$ ipython --no-banner

In [1]: import numpy as np

In [2]: np.set_printoptions(suppress=True, linewidth=120)

In [3]: r0 = np.array([-1, -1, 1, -2, 0, 0, -2])

In [4]: rng = np.random.default_rng(401974)

In [5]: K = np.outer(rng.normal(size=41), r0) + 0.1 * rng.normal(size=(41, 7))

In [6]: print(K.round(1) + 0)
[[-0.4 -0.6  0.6 -1.1 -0.3  0.  -1.1]
 [-1.1 -1.3  1.2 -2.5 -0.3 -0.1 -2.6]
 [-0.9 -0.9  0.9 -1.9  0.   0.1 -1.9]
 [-2.1 -2.1  2.1 -4.1 -0.1  0.  -4.1]
 [-1.5 -1.5  1.6 -3.   0.2  0.  -3. ]
 [ 0.3  0.4 -0.5  0.9  0.1 -0.1  0.9]
 [-0.6 -0.6  0.6 -0.8  0.1  0.3 -1.1]
 [-0.1 -0.2  0.  -0.3  0.1  0.  -0.3]
 [ 2.   2.  -1.6  3.5  0.1 -0.1  3.6]
 [-1.1 -1.   1.2 -2.2  0.   0.1 -2.2]
 [-0.3 -0.3  0.3 -0.7  0.   0.  -0.7]
 [ 0.4  0.5 -0.6  1.2 -0.1  0.   1.3]
 [ 2.1  2.  -2.   4.1  0.1  0.   4. ]
 [-0.4 -0.6  0.8 -1.   0.  -0.1 -1.2]
 [ 1.5  1.6 -1.7  3.  -0.1 -0.1  3.1]
 [ 0.5  0.3 -0.3  0.7 -0.3  0.1  0.7]
 [-0.9 -0.9  0.8 -1.7 -0.1 -0.1 -1.5]
 [-0.5 -0.6  0.7 -1.4 -0.1  0.  -1.2]
 [-0.5 -0.7  0.6 -1.   0.   0.  -1. ]
 [ 1.4  1.6 -1.7  3.1  0.2  0.   2.9]
 [ 0.1  0.  -0.1  0.1  0.1  0.1  0. ]
 [-1.7 -1.6  1.5 -3.1  0.2 -0.3 -3.4]
 [ 0.1  0.1  0.1 -0.1  0.1 -0.1  0. ]
 [ 0.6  0.9 -0.7  1.5  0.1  0.   1.5]
 [ 2.6  2.5 -2.5  5.   0.   0.   5.1]
 [-0.4 -0.5  0.3 -0.8 -0.1 -0.1 -0.8]
 [ 1.3  1.5 -1.4  2.9  0.1 -0.1  2.8]
 [-0.8 -0.6  0.6 -1.  -0.1  0.1 -1.4]
 [ 0.6  0.6 -0.4  0.8  0.  -0.1  0.8]
 [-0.5 -0.6  0.6 -1.3 -0.1 -0.1 -1.1]
 [ 0.2  0.1 -0.2  0.6  0.   0.1  0.5]
 [-1.2 -0.8  1.1 -2.   0.1 -0.1 -2.1]
 [-0.1 -0.2  0.2 -0.1  0.   0.1 -0.2]
 [ 0.6  0.5 -0.8  1.4 -0.1 -0.1  1.3]
 [ 0.4  0.5 -0.5  0.8 -0.2  0.2  1. ]
 [-0.7 -0.7  0.9 -1.6  0.  -0.1 -1.3]
 [-0.8 -0.9  0.9 -1.7  0.  -0.1 -1.6]
 [ 0.7  0.4 -0.8  1.2  0.   0.   1.3]
 [-0.2 -0.1  0.1 -0.5 -0.2  0.  -0.5]
 [-0.2 -0.3  0.3 -0.5 -0.1 -0.1 -0.4]
 [ 1.6  1.7 -1.8  3.2  0.2 -0.1  3.2]]

In [7]: z = K[:, 1] > np.median(K[:, 1])

In [8]: r0 = K[z].mean(axis=0) - K[~z].mean(axis=0)

In [9]: print(z.astype(int))
[0 0 0 0 0 1 0 1 1 0 0 1 1 0 1 1 0 0 0 1 1 0 1 1 1 0 1 0 1 0 1 0 0 1 1 0 0 1 1 0 1]

In [10]: print(((K - K.mean(axis=0)) @ r0 > 0).astype(int))
[0 0 0 0 0 1 0 0 1 0 0 1 1 0 1 1 0 0 0 1 1 0 0 1 1 0 1 0 1 0 1 0 0 1 1 0 0 1 0 0 1]

In [11]: print(r0.round(1) + 0)
[ 1.6  1.7 -1.7  3.3  0.   0.   3.3]

In [12]: W0 = np.loadtxt("a.csv", delimiter=",")

In [13]: print(W0)
[[0. 0. 0. 1. 2. 0. 0.]
 [0. 0. 0. 0. 1. 2. 0.]
 [0. 0. 0. 0. 0. 1. 2.]
 [2. 0. 0. 0. 0. 0. 1.]
 [1. 2. 0. 0. 0. 0. 0.]
 [0. 1. 2. 0. 0. 0. 0.]
 [0. 0. 1. 2. 0. 0. 0.]]

In [14]: x0 = np.array([2, 1, -3, 2, -2, -3, 0])

In [15]: h1 = np.maximum(W0 @ x0, 0)

In [16]: print(np.maximum(W0 @ x0, 0) - np.maximum(-W0 @ x0, 0))
[-2. -8. -3.  4.  4. -5.  1.]

In [17]: print(W0 * (h1 > 1e-9)[:, None])
[[0. 0. 0. 0. 0. 0. 0.]
 [0. 0. 0. 0. 0. 0. 0.]
 [0. 0. 0. 0. 0. 0. 0.]
 [2. 0. 0. 0. 0. 0. 1.]
 [1. 2. 0. 0. 0. 0. 0.]
 [0. 0. 0. 0. 0. 0. 0.]
 [0. 0. 1. 2. 0. 0. 0.]]

In [18]: print(h1)
[0. 0. 0. 4. 4. 0. 1.]

In [19]: mat = np.load("data.npy")

In [20]: print(mat)
[[ 0  0  0  0]
 [-3  0  0 -5]
 [ 0  0  0  4]
 [ 0 -5  0  0]
 [ 0  0  1  0]
 [ 0  0  4  0]
 [ 2  5  0  0]
 [ 0  1  0  0]]

In [21]: O, vecs = np.linalg.qr(mat[:, :2])[0], np.linalg.qr(mat[:, 2:])[0]

In [22]: s = np.linalg.svd(O.T @ vecs, compute_uv=False)

In [23]: print((s > 0.9).sum())
0

In [24]: print(np.round(np.degrees(np.arccos(s.clip(0, 1))), 1))
[45.2 90. ]

In [25]: print(s.round(1))
[0.7 0. ]

In [26]: X = np.load("w.npy")

In [27]: print(X.round(1))
[[ 4.  -0.8 -1.3  0.2  0.4  1.   1.1 -0.4]
 [-0.8  3.  -0.8 -0.4  0.8  0.8  0.9 -0.2]
 [-1.3 -0.8 -1.7 -0.2  1.5  0.5  3.4  0.7]
 [ 0.2 -0.4 -0.2  1.2 -0.9 -0.5 -0.3  1. ]
 [ 0.4  0.8  1.5 -0.9  1.4 -1.8 -0.4 -1.2]
 [ 1.   0.8  0.5 -0.5 -1.8  2.9 -0.4 -0.3]
 [ 1.1  0.9  3.4 -0.3 -0.4 -0.4  2.7  0.8]
 [-0.4 -0.2  0.7  1.  -1.2 -0.3  0.8  1.6]]

In [28]: x0 = np.array([2, 3, 1, 0, 2, 1, 3])

In [29]: target = W0 @ x0

In [30]: c, lr = np.zeros(7), 1 / np.linalg.norm(W0, 2) ** 2

In [31]: for i in range(5):
    ...:     c -= lr * W0.T @ (W0 @ c - target)
    ...:     if i % 1 == 0: print(i, round(np.linalg.norm(W0 @ c - target), 1))
    ...: 
0 2.2
1 1.6
2 1.3
3 1.1
4 0.9

In [32]: print(c.round(1))
[2.3 2.8 1.  0.2 1.7 1.4 2.6]

In [33]: M = np.load("test9.npy")

In [34]: print(M)
[[ -9.   6.  -5.   3.]
 [-11.  10.  -7.   3.]
 [-11.   6.  -3.   3.]
 [-15.  12.  -3.   1.]]

In [35]: blk = np.stack([M, 2 * M, M[::-1]])

In [36]: print((blk @ M.T).shape)
(3, 4, 4)

In [37]: print(np.linalg.matrix_rank(blk.reshape(3, -1)))
2

In [38]: print(np.round(np.linalg.norm(blk, axis=(1, 2)), 1))
[31.4 62.7 31.4]

In [39]: print(np.round(np.linalg.det(blk), 1))
[  80. 1280.   80.]
